% ipython --no-banner

In [1]: import numpy as np

In [2]: np.set_printoptions(suppress=True, linewidth=100)

In [3]: def tidy(a):
   ...:     return np.round(a, 3) + 0
   ...: 

In [4]: u = np.array([2, 2, 0, 3])

In [5]: mat = np.array([np.roll(u, i) for i in range(4)])

In [6]: mat
Out[6]: 
array([[2, 2, 0, 3],
       [3, 2, 2, 0],
       [0, 3, 2, 2],
       [2, 0, 3, 2]])

In [7]: tidy(np.linalg.eigvals(mat).sum().real)
Out[7]: np.float64(8.0)

In [8]: np.einsum("ij,ji->", mat, mat)
Out[8]: np.int64(64)

In [9]: F = np.array([[-0.5, 2.4, -3.0, -0.5],
   ...:     [-1.8, -1.8, 1.2, -2.2],
   ...:     [-0.4, 1.5, 0.6, 1.5],
   ...:     [-1.3, 3.9, 2.2, 0.2]])

In [10]: F
Out[10]: 
array([[-0.5,  2.4, -3. , -0.5],
       [-1.8, -1.8,  1.2, -2.2],
       [-0.4,  1.5,  0.6,  1.5],
       [-1.3,  3.9,  2.2,  0.2]])

In [11]: x = np.array([-7, -4, -4, 5])

In [12]: y = F @ x

In [13]: beta, lr = np.zeros(4), 1 / np.linalg.norm(F, 2) ** 2

In [14]: for i in range(40):
    ...:     beta -= lr * F.T @ (F @ beta - y)
    ...:     if i % 10 == 0: print(i, round(np.linalg.norm(F @ beta - y), 3))
    ...: 
0 8.491
10 6.17
20 4.911
30 3.909

In [15]: tidy(np.linalg.cond(F))
Out[15]: np.float64(6.658)

In [16]: w1 = np.array([[0, -2, 1], [0, -3, -3], [3, -2, -2], [3, 1, 2]])

In [17]: beta = np.array([3, 4, 5])

In [18]: hid = np.maximum(mat @ w1 + beta, 0)

In [19]: (hid > 0).mean(axis=0)
Out[19]: array([1. , 0. , 0.5])

In [20]: Z = np.array([[7, 2], [3, 3], [8, 4]])

In [21]: w1 @ Z
Out[21]: 
array([[  2,  -2],
       [-33, -21],
       [ -1,  -8],
       [ 40,  17]])

In [22]: hid @ Z
Out[22]: 
array([[140,  52],
       [ 63,  18],
       [105,  30],
       [166,  56]])

In [23]: x = np.array([-6, 5, -6, 0])

In [24]: h1 = np.maximum(F @ x, 0)

In [25]: tidy(h1)
Out[25]: array([33. ,  0. ,  6.3, 14.1])

In [26]: tidy(np.maximum(F @ x, 0) - np.maximum(-F @ x, 0))
Out[26]: array([33. , -5.4,  6.3, 14.1])

In [27]: tidy(F.T @ h1)
Out[27]: array([-37.35, 143.64, -64.2 ,  -4.23])

In [28]: F * (h1 > 1e-9)[:, None]
Out[28]: 
array([[-0.5,  2.4, -3. , -0.5],
       [-0. , -0. ,  0. , -0. ],
       [-0.4,  1.5,  0.6,  1.5],
       [-1.3,  3.9,  2.2,  0.2]])

In [29]: np.linalg.determinant(F)
---------------------------------------------------------------------------
AttributeError                            Traceback (most recent call last)
Cell In[29], line 1
----> 1 np.linalg.determinant(F)

AttributeError: module 'numpy.linalg' has no attribute 'determinant'

In [30]: tidy((F + F.T) / 2)
Out[30]: 
array([[-0.5 ,  0.3 , -1.7 , -0.9 ],
       [ 0.3 , -1.8 ,  1.35,  0.85],
       [-1.7 ,  1.35,  0.6 ,  1.85],
       [-0.9 ,  0.85,  1.85,  0.2 ]])

In [31]: tidy(np.sort(np.abs(np.linalg.eigvals(F))))
Out[31]: array([1.173, 3.01 , 3.846, 3.846])

In [32]: tidy((F - F.T) / 2)
Out[32]: 
array([[ 0.  ,  2.1 , -1.3 ,  0.4 ],
       [-2.1 ,  0.  , -0.15, -3.05],
       [ 1.3 ,  0.15,  0.  , -0.35],
       [-0.4 ,  3.05,  0.35,  0.  ]])

In [33]: tidy(np.trace(F))
Out[33]: np.float64(-1.5)

In [34]: np.allclose(F @ F.T, F.T @ F)
Out[34]: False

In [35]: np.allclose(F, F.T)
Out[35]: False

In [36]: tidy(np.abs(np.linalg.eigvals(F)).max())
Out[36]: np.float64(3.846)

In [37]: G = F.T @ F

In [38]: tidy(np.diag(G))
Out[38]: array([ 5.34, 26.46, 15.64,  7.38])

In [39]: np.trace(G), (F ** 2).sum()
Out[39]: (np.float64(54.82), np.float64(54.82))

In [40]: tidy(np.linalg.svd(F, compute_uv=False) ** 2)
Out[40]: array([28.411, 16.906,  8.862,  0.641])

In [41]: tidy(np.linalg.eigvalsh(G)[::-1])
Out[41]: array([28.411, 16.906,  8.862,  0.641])

In [42]: (F @ F.T).shape
Out[42]: (4, 4)

In [43]: np.allclose(G, G.T)
Out[43]: True

In [44]: np.linalg.matrix_rank(G)
Out[44]: np.int64(4)

In [45]: m1 = np.load("sample16.npy")

In [46]: m1
Out[46]: 
array([[-2,  5,  1,  5],
       [ 5, -2,  5,  1],
       [ 1,  5, -2,  5],
       [ 5,  1,  5, -2]])

In [47]: # symmetric, so the eigenvalues are real

In [48]: out = mat[0, 0] * mat[1:] - np.outer(mat[1:, 0], mat[0])

In [49]: out
Out[49]: 
array([[ 0, -2,  4, -9],
       [ 0,  6,  4,  4],
       [ 0, -4,  6, -2]])

In [50]: mat[:, 0] / mat[0, 0]
Out[50]: array([1. , 1.5, 0. , 1. ])

In [51]: np.linalg.matrix_rank(out), np.linalg.matrix_rank(mat)
Out[51]: (np.int64(3), np.int64(4))

In [52]: tidy(np.linalg.norm(out, axis=0))
Out[52]: array([ 0.   ,  7.483,  8.246, 10.05 ])

In [53]: tidy(np.linalg.norm(out[1], 1)), tidy(np.linalg.norm(out[1], np.inf))
Out[53]: (np.float64(14.0), np.float64(6.0))

In [54]: tidy(np.linalg.norm(out, 1)), tidy(np.linalg.norm(out, np.inf))
Out[54]: (np.float64(15.0), np.float64(15.0))

In [55]: tidy(np.linalg.norm(out, axis=1))
Out[55]: array([10.05 ,  8.246,  7.483])

In [56]: J = np.load("block12.npy")

In [57]: J
Out[57]: 
array([[3, 0, 0, 0],
       [0, 3, 0, 0],
       [0, 0, 3, 0],
       [0, 0, 0, 3]])

In [58]: x = np.array([3, 1, 1, 4])

In [59]: h1 = np.maximum(J @ x, 0)

In [60]: np.flatnonzero(h1 > 1e-9)
Out[60]: array([0, 1, 2, 3])

In [61]: tidy(np.tanh(J @ x))
Out[61]: array([1.   , 0.995, 0.995, 1.   ])

In [62]: J * (h1 > 1e-9)[:, None]
Out[62]: 
array([[3, 0, 0, 0],
       [0, 3, 0, 0],
       [0, 0, 3, 0],
       [0, 0, 0, 3]])

In [63]: h1
Out[63]: array([ 9,  3,  3, 12])

In [64]: out = J / np.sqrt((J ** 2).mean(axis=1, keepdims=True))

In [65]: J - J.mean(axis=1, keepdims=True)
Out[65]: 
array([[ 2.25, -0.75, -0.75, -0.75],
       [-0.75,  2.25, -0.75, -0.75],
       [-0.75, -0.75,  2.25, -0.75],
       [-0.75, -0.75, -0.75,  2.25]])

In [66]: x = np.ones(4)

In [67]: for _ in range(7):
    ...:     x = J @ x
    ...:     x /= np.linalg.norm(x)
    ...:     print(round(x @ J @ x, 3))
    ...: 
3.0
3.0
3.0
3.0
3.0
3.0
3.0

In [68]: x
Out[68]: array([0.5, 0.5, 0.5, 0.5])

In [69]: tidy(np.linalg.eigvalsh(J)[-1])
Out[69]: np.float64(3.0)

In [70]: tidy(np.sort(np.linalg.eigvals(J)))
Out[70]: array([3., 3., 3., 3.])

In [71]: [int(np.linalg.matrix_rank(np.linalg.matrix_power(J, p))) for p in range(1, 5)]
Out[71]: [4, 4, 4, 4]

In [72]: np.linalg.matrix_rank(J - J[0, 0] * np.eye(4))
Out[72]: np.int64(0)

In [73]: low = np.linalg.cholesky(J)

In [74]: J / np.sqrt(np.outer(np.diag(J), np.diag(J)))
Out[74]: 
array([[1., 0., 0., 0.],
       [0., 1., 0., 0.],
       [0., 0., 1., 0.],
       [0., 0., 0., 1.]])

In [75]: tidy(low @ low.T)
Out[75]: 
array([[3., 0., 0., 0.],
       [0., 3., 0., 0.],
       [0., 0., 3., 0.],
       [0., 0., 0., 3.]])

In [76]: out = np.array([[-2, -2, 0], [-1, 2, 0], [0, 1, 2]])

In [77]: out[-1] = out[0]

In [78]: K = out + 0.1 * np.eye(3)

In [79]: K
Out[79]: 
array([[-1.9, -2. ,  0. ],
       [-1. ,  2.1,  0. ],
       [-2. , -2. ,  0.1]])

In [80]: tidy(np.linalg.norm(K, 2))
Out[80]: np.float64(4.065)

In [81]: K[2] @ K[0]
Out[81]: np.float64(7.8)

In [82]: tidy(np.linalg.norm(K) ** 2 / np.linalg.norm(K, 2) ** 2)
Out[82]: np.float64(1.273)

In [83]: tidy(np.linalg.norm(K[2], 1)), tidy(np.linalg.norm(K[2], np.inf))
Out[83]: (np.float64(4.1), np.float64(2.0))
